% ipython --no-banner

In [1]: import numpy as np

In [2]: from numpy import linalg as LA

In [3]: np.set_printoptions(suppress=True, linewidth=160)

In [4]: arr = np.loadtxt("x.csv", delimiter=",")

In [5]: print(arr.round(2))
[[ -0.22   2.69  -1.01   1.49  -2.19   1.87   2.65]
 [  2.6    0.66   2.4   -1.33   0.47  -3.35  -0.17]
 [ -0.18   3.97  -3.22   5.85   0.04   5.86   4.97]
 [ -2.74   7.15  -5.38   1.17  -4.93   3.4    4.76]
 [  9.25   1.32  -5.44   1.87  -6.42   4.67   0.53]
 [  7.71   6.95  -4.06  -7.45  -2.78  -8.7   -1.84]
 [-10.58  -3.49   9.11   0.1   -2.66   0.49   2.27]
 [  8.34  -2.18   2.39  -3.5   -2.84  -4.21  -3.21]
 [  1.25   0.51  -5.89   8.15  -9.13  14.17   5.19]
 [  6.84   7.04  -3.7   -8.13  -3.22  -9.23  -1.91]
 [  6.59   9.55  -7.83  -7.6   -6.67  -6.35  -0.52]
 [ -9.88   0.13   8.73  -7.79  -3.55  -8.45  -0.3 ]
 [ -7.42  -0.51   8.52  -3.07   1.41  -5.85   0.8 ]
 [ -4.86   5.78  -1.24  -2.57  -4.27  -1.55   2.98]
 [ -4.22  -1.42   2.37   2.54  -5.36   5.06   2.87]
 [  3.34  -0.1    5.89  -6.05   2.25 -10.27  -2.93]
 [ 10.53   1.97  -4.76  -1.66  -6.18   0.2   -1.21]
 [  6.45  -1.15   2.46  -6.28  -4.91  -6.23  -3.6 ]
 [ -6.73  -1.19   7.51  -0.18   1.34  -2.33   1.78]
 [ -1.84  -0.58   1.92   2.58  -2.69   3.43   2.46]
 [  4.96   6.59  -6.97  -1.31  -5.77   0.7    1.74]
 [ -3.47   1.85   3.93  -0.28   2.31  -3.02   1.96]
 [  5.66   1.84  -5.19   0.78  -8.82   4.92   1.16]
 [  5.8    1.34  -1.    -1.17  -2.7   -1.26  -0.37]
 [  3.6   -3.13   3.82   0.75  -1.2    0.05  -0.59]
 [ -5.42   0.18   6.1   -1.65   0.67  -3.69   1.31]
 [ 12.71  -5.01   3.42  -2.66  -1.96  -3.95  -4.82]
 [ -0.91   0.01  -0.01   4.55  -2.9    5.96   3.39]
 [  2.65   2.32   0.02  -1.74  -1.67  -2.47   0.33]
 [ -7.02   0.95   4.66  -0.4   -0.89  -1.13   2.62]
 [ 14.2    8.65 -15.28   2.02  -8.65   6.38   2.11]
 [ -4.68   7.18   2.34 -11.16  -2.28 -13.21  -0.75]
 [  1.11   6.2   -7.41   1.74  -7.5    5.56   4.02]
 [  4.72   0.73  -1.12  -1.44  -5.32   0.05  -0.28]
 [  1.19  -2.94   2.7    3.76  -2.13   4.36   1.5 ]
 [ -4.59  -8.19  10.72   1.46  -2.47   1.71  -0.04]]

In [6]: d = LA.norm(arr[:, None] - arr[None], axis=-1)

In [7]: print(LA.matrix_rank(d ** 2))
6

In [8]: print(d.mean(axis=1).argmax())
30

In [9]: print(d[:5, :5].round(2))
[[ 0.    8.6   7.2   7.74 11.9 ]
 [ 8.6   0.   14.6  15.38 15.13]
 [ 7.2  14.6   0.    8.61 13.41]
 [ 7.74 15.38  8.61  0.   14.14]
 [11.9  15.13 13.41 14.14  0.  ]]

In [10]: print(d.shape)
(36, 36)

In [11]: print((d + 1e9 * np.eye(36)).round(6).argmin(axis=1))
[19 28 27 32 22  9 18 17 32  5  5 12 25  0 19 17  4  7 25 27 32 25  4 33  1 18  7 19  1 25  4 11  3 23 19  6]

In [12]: K = np.load("arr.npy")

In [13]: print(K)
[[-1.6  -1.3  -0.6  -0.3   0.9   0.7   0.6   0.5  -0.4   0.8   0.5  -1.5 ]
 [-0.3   0.8  -0.7  -0.4   1.1   1.9   0.7  -1.    0.9   0.   -1.    0.7 ]
 [ 1.    0.8   0.2   0.8   0.2   1.6   1.2  -1.7  -0.1  -1.3   1.7  -0.8 ]
 [ 1.2   1.2  -1.5   0.2   0.5  -0.8  -3.2  -0.2  -1.   -0.2  -0.6  -0.8 ]
 [ 0.6  -0.7  -0.4  -1.2   1.3   0.2   0.8  -0.4  -0.7  -0.2  -0.8  -1.1 ]
 [-0.9   0.3   0.3   0.2  -0.4   0.6  -2.    0.8   0.4  -0.5  -2.3  -0.1 ]
 [ 0.5  -0.6   0.1   0.9  -0.4  -2.2   1.1   0.6   1.2   0.6   0.4   0.6 ]
 [-0.91  0.14  0.32  0.23 -0.3   0.62 -2.09  0.78  0.26 -0.51 -2.28 -0.07]
 [-0.7   0.4  -0.8  -0.1  -0.5   0.1   1.3  -1.2   1.7  -0.3  -1.4   0.  ]
 [ 0.4   0.2  -0.1  -1.5   0.6   0.2  -0.2   2.4   1.1  -1.2  -0.4  -0.9 ]
 [-0.6  -0.7   0.4   1.    0.6  -0.3   0.5   0.1  -0.5  -1.9   2.1   0.6 ]
 [ 1.8  -0.4  -0.5   0.2  -0.8  -0.1   1.1   1.   -1.3   0.9   0.4  -0.2 ]
 [-0.9   0.6   0.5  -0.2   0.4  -0.8  -0.9  -0.7   0.4   0.4   0.4  -0.4 ]
 [ 0.4   0.5   0.3   0.8   0.1  -0.3  -1.7  -1.5  -1.    1.1   2.6  -2.  ]
 [ 0.2  -1.9   0.5   0.6  -0.8  -0.5   0.9   0.6   0.6  -0.5   0.1  -1.2 ]]

In [14]: u, r1 = K[8], K[12]

In [15]: print(round(float(u @ u), 2))
9.63

In [16]: pr = (u @ r1) / (u @ u) * u

In [17]: print(LA.matrix_rank(np.outer(u, r1)))
1

In [18]: print(np.round(r1 - pr, 2))
[-0.91  0.6   0.49 -0.2   0.39 -0.8  -0.88 -0.71  0.42  0.4   0.38 -0.4 ]

In [19]: proj = K @ LA.solve(K.T @ K, K.T)

In [20]: print(np.round(LA.eigvalsh(proj), 2) + 0)
[0. 0. 0. 1. 1. 1. 1. 1. 1. 1. 1. 1. 1. 1. 1.]

In [21]: print(LA.matrix_rank(np.eye(15) - proj))
3

In [22]: print(np.round(np.diag(proj), 2))
[0.93 0.84 0.85 0.94 0.94 0.5  0.95 0.48 0.89 0.98 0.84 0.75 0.52 0.73 0.86]

In [23]: print(np.allclose(proj @ proj, proj))
True

In [24]: print(round(np.trace(proj), 2))
12.0

In [25]: rng = np.random.default_rng(85365)

In [26]: labels = rng.permutation(12)

In [27]: Y = K[:, labels] * rng.choice([-1, 1], 12)

In [28]: print(Y)
[[-0.8   0.5  -0.3  -0.4   0.6  -0.9  -0.7   1.3  -0.6   0.5   1.6   1.5 ]
 [-0.   -1.   -0.4   0.9   0.7  -1.1  -1.9  -0.8  -0.7  -1.    0.3  -0.7 ]
 [ 1.3   1.7   0.8  -0.1   1.2  -0.2  -1.6  -0.8   0.2  -1.7  -1.    0.8 ]
 [ 0.2  -0.6   0.2  -1.   -3.2  -0.5   0.8  -1.2  -1.5  -0.2  -1.2   0.8 ]
 [ 0.2  -0.8  -1.2  -0.7   0.8  -1.3  -0.2   0.7  -0.4  -0.4  -0.6   1.1 ]
 [ 0.5  -2.3   0.2   0.4  -2.    0.4  -0.6  -0.3   0.3   0.8   0.9   0.1 ]
 [-0.6   0.4   0.9   1.2   1.1   0.4   2.2   0.6   0.1   0.6  -0.5  -0.6 ]
 [ 0.51 -2.28  0.23  0.26 -2.09  0.3  -0.62 -0.14  0.32  0.78  0.91  0.07]
 [ 0.3  -1.4  -0.1   1.7   1.3   0.5  -0.1  -0.4  -0.8  -1.2   0.7  -0.  ]
 [ 1.2  -0.4  -1.5   1.1  -0.2  -0.6  -0.2  -0.2  -0.1   2.4  -0.4   0.9 ]
 [ 1.9   2.1   1.   -0.5   0.5  -0.6   0.3   0.7   0.4   0.1   0.6  -0.6 ]
 [-0.9   0.4   0.2  -1.3   1.1   0.8   0.1   0.4  -0.5   1.   -1.8   0.2 ]
 [-0.4   0.4  -0.2   0.4  -0.9  -0.4   0.8  -0.6   0.5  -0.7   0.9   0.4 ]
 [-1.1   2.6   0.8  -1.   -1.7  -0.1   0.3  -0.5   0.3  -1.5  -0.4   2.  ]
 [ 0.5   0.1   0.6   0.6   0.9   0.8   0.5   1.9   0.5   0.6  -0.2   1.2 ]]

In [29]: left, _, Vt = LA.svd(K.T @ Y)

In [30]: print(np.round(left @ Vt, 2) + 0)
[[ 0.  0.  0.  0.  0.  0.  0.  0.  0.  0. -1.  0.]
 [ 0.  0.  0.  0.  0.  0.  0. -1.  0.  0.  0.  0.]
 [ 0.  0.  0.  0.  0.  0.  0.  0.  1.  0.  0.  0.]
 [ 0.  0.  1.  0.  0.  0.  0.  0.  0.  0.  0.  0.]
 [ 0.  0.  0.  0.  0. -1.  0.  0.  0.  0.  0.  0.]
 [ 0.  0.  0.  0.  0.  0. -1.  0.  0.  0.  0.  0.]
 [ 0.  0.  0.  0.  1.  0.  0.  0.  0.  0.  0.  0.]
 [ 0.  0.  0.  0.  0.  0.  0.  0.  0.  1.  0.  0.]
 [ 0.  0.  0.  1.  0.  0.  0.  0.  0.  0.  0.  0.]
 [-1.  0.  0.  0.  0.  0.  0.  0.  0.  0.  0.  0.]
 [ 0.  1.  0.  0.  0.  0.  0.  0.  0.  0.  0.  0.]
 [ 0.  0.  0.  0.  0.  0.  0.  0.  0.  0.  0. -1.]]

In [31]: print(np.round(LA.lstsq(K, Y)[0], 2) + 0)
[[ 0.  0.  0.  0.  0.  0.  0.  0.  0.  0. -1.  0.]
 [ 0.  0.  0.  0.  0.  0.  0. -1.  0.  0.  0.  0.]
 [ 0.  0.  0.  0.  0.  0.  0.  0.  1.  0.  0.  0.]
 [ 0.  0.  1.  0.  0.  0.  0.  0.  0.  0.  0.  0.]
 [ 0.  0.  0.  0.  0. -1.  0.  0.  0.  0.  0.  0.]
 [ 0.  0.  0.  0.  0.  0. -1.  0.  0.  0.  0.  0.]
 [ 0.  0.  0.  0.  1.  0.  0.  0.  0.  0.  0.  0.]
 [ 0.  0.  0.  0.  0.  0.  0.  0.  0.  1.  0.  0.]
 [ 0.  0.  0.  1.  0.  0.  0.  0.  0.  0.  0.  0.]
 [-1.  0.  0.  0.  0.  0.  0.  0.  0.  0.  0.  0.]
 [ 0.  1.  0.  0.  0.  0.  0.  0.  0.  0.  0.  0.]
 [ 0.  0.  0.  0.  0.  0.  0.  0.  0.  0.  0. -1.]]

In [32]: print(labels)
[ 9 10  3  8  6  4  5  1  2  7  0 11]

In [33]: t = np.radians(180)

In [34]: r_ = np.eye(12)

In [35]: r_[3, 3] = r_[2, 2] = np.cos(t)

In [36]: r_[3, 2], r_[2, 3] = -np.sin(t), np.sin(t)

In [37]: print(r_.round(2) + 0)
[[ 1.  0.  0.  0.  0.  0.  0.  0.  0.  0.  0.  0.]
 [ 0.  1.  0.  0.  0.  0.  0.  0.  0.  0.  0.  0.]
 [ 0.  0. -1.  0.  0.  0.  0.  0.  0.  0.  0.  0.]
 [ 0.  0.  0. -1.  0.  0.  0.  0.  0.  0.  0.  0.]
 [ 0.  0.  0.  0.  1.  0.  0.  0.  0.  0.  0.  0.]
 [ 0.  0.  0.  0.  0.  1.  0.  0.  0.  0.  0.  0.]
 [ 0.  0.  0.  0.  0.  0.  1.  0.  0.  0.  0.  0.]
 [ 0.  0.  0.  0.  0.  0.  0.  1.  0.  0.  0.  0.]
 [ 0.  0.  0.  0.  0.  0.  0.  0.  1.  0.  0.  0.]
 [ 0.  0.  0.  0.  0.  0.  0.  0.  0.  1.  0.  0.]
 [ 0.  0.  0.  0.  0.  0.  0.  0.  0.  0.  1.  0.]
 [ 0.  0.  0.  0.  0.  0.  0.  0.  0.  0.  0.  1.]]

In [38]: Y = K @ r_.T

In [39]: print(np.round(LA.det(r_), 2), np.trace(r_))
1.0 8.0

In [40]: print(np.round(LA.svd(K, compute_uv=False), 2), np.round(LA.svd(Y, compute_uv=False), 2))
[6.61 5.87 4.87 4.08 3.77 3.47 2.8  2.73 2.16 1.6  1.06 0.58] [6.61 5.87 4.87 4.08 3.77 3.47 2.8  2.73 2.16 1.6  1.06 0.58]

In [41]: F = np.loadtxt("w.csv", delimiter=",")

In [42]: print(F)
[[ 4.  4.  4.  4.  4.  4.  4.  4.  4.  4.  4.  4.  4.]
 [ 4.  8.  8.  8.  8.  8.  8.  8.  8.  8.  8.  8.  8.]
 [ 4.  8. 12. 12. 12. 12. 12. 12. 12. 12. 12. 12. 12.]
 [ 4.  8. 12. 16. 16. 16. 16. 16. 16. 16. 16. 16. 16.]
 [ 4.  8. 12. 16. 20. 20. 20. 20. 20. 20. 20. 20. 20.]
 [ 4.  8. 12. 16. 20. 24. 24. 24. 24. 24. 24. 24. 24.]
 [ 4.  8. 12. 16. 20. 24. 28. 28. 28. 28. 28. 28. 28.]
 [ 4.  8. 12. 16. 20. 24. 28. 32. 32. 32. 32. 32. 32.]
 [ 4.  8. 12. 16. 20. 24. 28. 32. 36. 36. 36. 36. 36.]
 [ 4.  8. 12. 16. 20. 24. 28. 32. 36. 40. 40. 40. 40.]
 [ 4.  8. 12. 16. 20. 24. 28. 32. 36. 40. 44. 44. 44.]
 [ 4.  8. 12. 16. 20. 24. 28. 32. 36. 40. 44. 48. 48.]
 [ 4.  8. 12. 16. 20. 24. 28. 32. 36. 40. 44. 48. 52.]]

In [43]: x0 = np.array([2, 2, 1, -2, 1, -1, 2, -1, 2, 2, 0, 2, -2])

In [44]: rhs = F @ x0

In [45]: print(rhs)
[ 32.  56.  72.  84. 104. 120. 140. 152. 168. 176. 176. 176. 168.]

In [46]: print(np.round(LA.solve(F, 3 * rhs), 2))
[ 6.  6.  3. -6.  3. -3.  6. -3.  6.  6.  0.  6. -6.]

In [47]: print(np.round(LA.solve(F, rhs), 2))
[ 2.  2.  1. -2.  1. -1.  2. -1.  2.  2.  0.  2. -2.]

In [48]: print(np.round(LA.solve(F.T, F[6]), 2))
[0. 0. 0. 0. 0. 0. 1. 0. 0. 0. 0. 0. 0.]

In [49]: LA.solve(F, rhs[:-1])
ValueError: solve1: Input operand 1 has a mismatch in its core dimension 0, with gufunc signature (m,m),(m)->(m) (size 12 is different from 13)


In [50]: print(round(LA.norm(F[5] - F[8]), 2))
28.28

In [51]: print(np.round(LA.norm(F, axis=0), 2))
[ 14.42  28.    40.79  52.76  63.87  74.08  83.33  91.56  98.71 104.69 109.4  112.71 114.47]

In [52]: print(LA.norm(F, axis=1).argmax())
12

In [53]: Y = np.c_[K[:, :4] @ np.array([[1, 3, 0, 3], [0, 4, 3, 2], [2, 3, 0, 0], [3, 3, 0, 4]]), np.array([0, 1, 1, 2, 2, 0, 0, 2, 1, 0, 0, 0, 0, 1, 1])]

In [54]: print(Y.round(2) + 0)
[[ -3.7  -12.7   -3.9   -8.6    0.  ]
 [ -2.9   -1.     2.4   -0.9    1.  ]
 [  3.8    9.2    2.4    7.8    1.  ]
 [ -1.2    4.5    3.6    6.8    2.  ]
 [ -3.8   -5.8   -2.1   -4.4    2.  ]
 [  0.3    0.     0.9   -1.3    0.  ]
 [  3.4    2.1   -1.8    3.9    0.  ]
 [  0.42  -0.52   0.42  -1.53   2.  ]
 [ -2.6   -3.2    1.2   -1.7    1.  ]
 [ -4.3   -2.8    0.6   -4.4    0.  ]
 [  3.2   -0.4   -2.1    0.8    0.  ]
 [  1.4    2.9   -1.2    5.4    0.  ]
 [ -0.5    0.6    1.8   -2.3    0.  ]
 [  3.4    6.5    1.5    5.4    1.  ]
 [  3.    -3.7   -5.7   -0.8    1.  ]]

In [55]: print(np.round(LA.norm(Y - K @ LA.lstsq(K, Y)[0], axis=0), 2) + 0)
[0.   0.   0.   0.   1.58]

In [56]: print(np.round(LA.norm(LA.qr(K)[0].T @ Y, axis=0) ** 2 / ((Y ** 2).sum(axis=0) + 1e-12), 2))
[1.   1.   1.   1.   0.85]
